$ python -q
>>> import numpy as np
>>> import numpy.linalg as la
>>> np.set_printoptions(suppress=True, linewidth=100)
>>> mat = np.array([[9, 0, 0, 0], [0, 8, 0, 0], [-7, -1, -2, 0], [0, 9, -5, -7]])
>>> # triangular
>>> rng = np.random.default_rng(18)
>>> out = mat + rng.integers(-2, 3, (4, 3)) @ rng.integers(-2, 3, (3, 4))
>>> out
array([[ 6,  3,  2,  1],
       [ 0, 10, -2, -5],
       [-5, -4,  1,  6],
       [ 1, 11, -4, -9]])
>>> la.matrix_rank(out - mat, tol=1e-8)
np.int64(3)
>>> np.abs(out - mat).sum(axis=1)
array([ 9,  9, 14,  6])
>>> np.round(la.svd(out - mat, compute_uv=False), 2) + 0
array([9.65, 4.91, 2.61, 0.  ])
>>> la.matrix_rank(mat - mat[0, 0] * np.eye(4))
np.int64(3)
>>> mat @ mat
array([[ 81,   0,   0,   0],
       [  0,  64,   0,   0],
       [-49,  -6,   4,   0],
       [ 35,  14,  45,  49]])
>>> idx = rng.permutation(4)
>>> idx
array([2, 0, 3, 1])
>>> out = mat[idx][:, idx]
>>> np.allclose(out, mat)
False
>>> out
array([[-2, -7,  0, -1],
       [ 0,  9,  0,  0],
       [-5,  0, -7,  9],
       [ 0,  0,  0,  8]])
>>> r0 = np.array([2, -1, 1])
>>> np.correlate(mat[2], mat[0], "full")
array([  0,   0,   0, -63,  -9, -18,   0])
>>> x0 = np.array([-6, 3, -3, -1])
>>> np.einsum("ij,j->i", mat, x0)
array([-54,  24,  45,  49])
>>> (mat * x0).sum(axis=1)
array([-54,  24,  45,  49])
>>> np.sign((mat @ x0).round(6))
array([-1,  1,  1,  1])
>>> mat @ (2 * x0)
array([-108,   48,   90,   98])
>>> mat * x0
array([[-54,   0,   0,   0],
       [  0,  24,   0,   0],
       [ 42,  -3,   6,   0],
       [  0,  27,  15,   7]])
>>> (mat @ x0).argmax()
np.int64(3)
>>> cent = np.array([[1.1, 0.6, 0.4, -1.0, -1.5, 0.4, 1.5, 1.5],
...     [0.9, -0.1, 0.1, -1.6, -0.4, 1.4, -0.5, -1.0]])
>>> arr = np.array([[4, 4],
...     [1, 4],
...     [1, 0],
...     [0, 5],
...     [0, 5],
...     [5, 0],
...     [2, 3],
...     [2, 3],
...     [0, 2],
...     [5, 1],
...     [2, 1],
...     [3, 4],
...     [2, 0],
...     [1, 1],
...     [4, 0],
...     [4, 5],
...     [4, 1],
...     [4, 5],
...     [1, 4],
...     [3, 2],
...     [3, 4],
...     [2, 5],
...     [3, 3],
...     [5, 4],
...     [1, 0],
...     [0, 0],
...     [0, 5],
...     [2, 5],
...     [0, 1],
...     [4, 2],
...     [5, 4]]) @ cent + 0.02 * rng.normal(size=(31, 8))
>>> arr.round(2)
array([[  8.02,   2.01,   2.02, -10.41,  -7.6 ,   7.21,   4.  ,   2.  ],
       [  4.68,   0.2 ,   0.8 ,  -7.4 ,  -3.1 ,   6.01,  -0.51,  -2.49],
       [  1.1 ,   0.6 ,   0.4 ,  -0.98,  -1.48,   0.4 ,   1.49,   1.54],
       [  4.51,  -0.52,   0.5 ,  -8.  ,  -1.99,   7.  ,  -2.51,  -4.97],
       [  4.46,  -0.53,   0.49,  -8.01,  -2.  ,   7.  ,  -2.48,  -5.03],
       [  5.56,   3.01,   1.98,  -5.01,  -7.51,   1.96,   7.51,   7.48],
       [  4.89,   0.88,   1.09,  -6.8 ,  -4.23,   5.03,   1.47,  -0.01],
       [  4.9 ,   0.91,   1.1 ,  -6.8 ,  -4.19,   5.01,   1.48,   0.01],
       [  1.79,  -0.22,   0.2 ,  -3.21,  -0.8 ,   2.81,  -1.01,  -1.99],
       [  6.4 ,   2.87,   2.13,  -6.6 ,  -7.9 ,   3.42,   6.97,   6.49],
       [  3.12,   1.06,   0.88,  -3.57,  -3.39,   2.18,   2.5 ,   2.01],
       [  6.88,   1.4 ,   1.61,  -9.4 ,  -6.07,   6.8 ,   2.5 ,   0.5 ],
       [  2.19,   1.18,   0.79,  -2.01,  -2.96,   0.84,   2.99,   2.94],
       [  1.99,   0.51,   0.49,  -2.59,  -1.89,   1.79,   0.99,   0.48],
       [  4.39,   2.38,   1.59,  -3.97,  -6.01,   1.62,   6.01,   5.97],
       [  8.9 ,   1.89,   2.08, -12.01,  -7.98,   8.62,   3.49,   0.99],
       [  5.3 ,   2.31,   1.73,  -5.61,  -6.42,   3.  ,   5.46,   5.  ],
       [  8.91,   1.86,   2.12, -12.01,  -8.  ,   8.59,   3.5 ,   1.  ],
       [  4.69,   0.16,   0.82,  -7.4 ,  -3.09,   6.  ,  -0.48,  -2.5 ],
       [  5.09,   1.65,   1.43,  -6.18,  -5.28,   4.03,   3.46,   2.49],
       [  6.9 ,   1.41,   1.59,  -9.4 ,  -6.12,   6.79,   2.46,   0.49],
       [  6.73,   0.67,   1.31, -10.03,  -5.02,   7.85,   0.48,  -2.  ],
       [  5.99,   1.44,   1.5 ,  -7.79,  -5.73,   5.37,   2.98,   1.51],
       [  9.08,   2.62,   2.41, -11.44,  -9.13,   7.6 ,   5.48,   3.52],
       [  1.12,   0.59,   0.42,  -0.99,  -1.5 ,   0.42,   1.49,   1.51],
       [ -0.01,  -0.02,   0.03,   0.03,   0.01,   0.02,  -0.01,  -0.01],
       [  4.51,  -0.47,   0.5 ,  -8.  ,  -2.  ,   6.98,  -2.54,  -5.  ],
       [  6.67,   0.73,   1.3 ,  -9.99,  -4.98,   7.78,   0.48,  -1.97],
       [  0.91,  -0.1 ,   0.12,  -1.64,  -0.38,   1.4 ,  -0.49,  -0.98],
       [  6.24,   2.22,   1.8 ,  -7.22,  -6.75,   4.36,   5.  ,   4.  ],
       [  9.08,   2.59,   2.4 , -11.43,  -9.11,   7.6 ,   5.46,   3.49]])
>>> cen = arr - arr.mean(axis=0)
>>> V = la.svd(cen)[2][:2]
>>> out = cen - cen @ V.T @ V
>>> np.round((cen @ V.T).std(axis=0), 2)
array([5.54, 4.55])
>>> la.norm(out, axis=1).round(6).argmax()
np.int64(19)
>>> round(la.norm(out) / la.norm(cen), 2)
np.float64(0.01)
>>> np.round(out.std(axis=0), 2)
array([0.02, 0.02, 0.01, 0.01, 0.02, 0.02, 0.02, 0.01])
>>> np.round(np.cov(cen @ V.T, rowvar=False), 2) + 0
array([[31.76,  0.  ],
       [ 0.  , 21.35]])
